In [1]: import numpy as np

In [2]: np.set_printoptions(precision=2, suppress=True, linewidth=120)

In [3]: F = np.load("a.npy")

In [4]: print(F)
[[ 1 -1  1 -1]
 [ 1  0  0  0]
 [ 1  1  1  1]]

In [5]: print(F.mean(axis=0))
[1.   0.   0.67 0.  ]

In [6]: print(np.linalg.matrix_rank(F))
3

In [7]: np.linalg.rank(F)
Traceback (most recent call last):
  Cell In[7], line 1
    np.linalg.rank(F)
AttributeError: module 'numpy.linalg' has no attribute 'rank'


In [8]: print(F - F[0])
[[ 0  0  0  0]
 [ 0  1 -1  1]
 [ 0  2  0  2]]

In [9]: np.zeros(3, 4)
Traceback (most recent call last):
  Cell In[9], line 1
    np.zeros(3, 4)
TypeError: Cannot interpret '4' as a data type


In [10]: r0, r1 = F[1], F[2]

In [11]: print(r0 @ r0)
1

In [12]: print(r0 @ r1)
1

In [13]: pr = (r0 @ r1) / (r0 @ r0) * r0

In [14]: print((r1 - pr) @ r0)
0.0

In [15]: print(r1 - pr)
[0. 1. 1. 1.]

In [16]: print(pr)
[1. 0. 0. 0.]

In [17]: print(round(float(np.linalg.norm(r0 + r1) ** 2 + np.linalg.norm(r0 - r1) ** 2), 2))
10.0

In [18]: B = np.array([[-4, 2, 1], [4, -5, 1]])

In [19]: Z = np.kron(B, F)

In [20]: print(Z.shape)
(6, 12)

In [21]: Uu, sigma = np.linalg.svd(F)
Traceback (most recent call last):
  Cell In[21], line 1
    Uu, sigma = np.linalg.svd(F)
ValueError: too many values to unpack (expected 2)


In [22]: Uu, sigma, vt = np.linalg.svd(F, full_matrices=False)

In [23]: print(sigma)
[2.14 2.   0.66]

In [24]: print(np.round(Uu.T @ Uu, 2) + 0)
[[1. 0. 0.]
 [0. 1. 0.]
 [0. 0. 1.]]

In [25]: print(Uu.shape, sigma.shape, vt.shape)
(3, 3) (3,) (3, 4)

In [26]: print(np.cumsum(sigma ** 2) / np.sum(sigma ** 2))
[0.51 0.95 1.  ]

In [27]: B = F[0, 0] * F[1:] - np.outer(F[1:, 0], F[0])

In [28]: print(B)
[[ 0  1 -1  1]
 [ 0  2  0  2]]

In [29]: print(np.flatnonzero(~B.round(6).any(axis=1)))
[]

In [30]: m1 = np.loadtxt("case8.csv", delimiter=",")

In [31]: print(m1)
[[ -1.05  -3.03   2.95   0.67]
 [ -1.98  -5.64   5.5    1.33]
 [  0.83   2.43  -2.41  -0.47]
 [ -2.35  -6.85   6.66   1.29]
 [ -0.16  -0.71   0.99   0.2 ]
 [ -1.06  -3.44   3.51   0.95]
 [  0.35   0.73  -0.96  -0.11]
 [ -1.79  -4.95   4.96   1.11]
 [  1.75   5.62  -5.59  -1.57]
 [ -1.23  -3.48   3.54   0.76]
 [  0.79   2.42  -2.31  -0.61]
 [  4.11  12.51 -12.42  -2.92]
 [  6.48  19.62 -19.41  -4.37]
 [  1.44   4.65  -4.7   -0.99]
 [ -0.48  -1.36   1.13   0.35]
 [ -0.66  -1.78   1.82   0.71]
 [ -0.01   0.06  -0.06   0.06]
 [  1.49   4.44  -4.31  -0.95]
 [  6.72  20.08 -20.35  -4.51]
 [ -2.24  -6.85   7.     1.41]
 [ -1.78  -5.49   5.43   1.25]
 [  2.84   8.58  -8.55  -1.95]
 [ -1.34  -4.3    4.31   1.01]
 [ -0.73  -1.29   1.38   0.38]
 [ -3.43 -10.1   10.08   2.39]
 [ -0.22  -0.86   0.86   0.26]
 [  0.07   0.47  -0.43  -0.04]
 [ -2.18  -6.31   6.22   1.41]
 [ -4.51 -13.14  13.17   2.93]]

In [32]: Xs = (m1 - m1.mean(axis=0)) / m1.std(axis=0)

In [33]: print(Xs.std(axis=0))
[1. 1. 1. 1.]

In [34]: b = np.linalg.lstsq(np.delete(Xs, 2, axis=1), Xs[:, 2])[0]

In [35]: print(np.abs(b).argmax())
1

In [36]: print(round(1 - np.var(Xs[:, 2] - np.delete(Xs, 2, axis=1) @ b), 2))
1.0

In [37]: print(b)
[-0.03 -0.95  0.02]
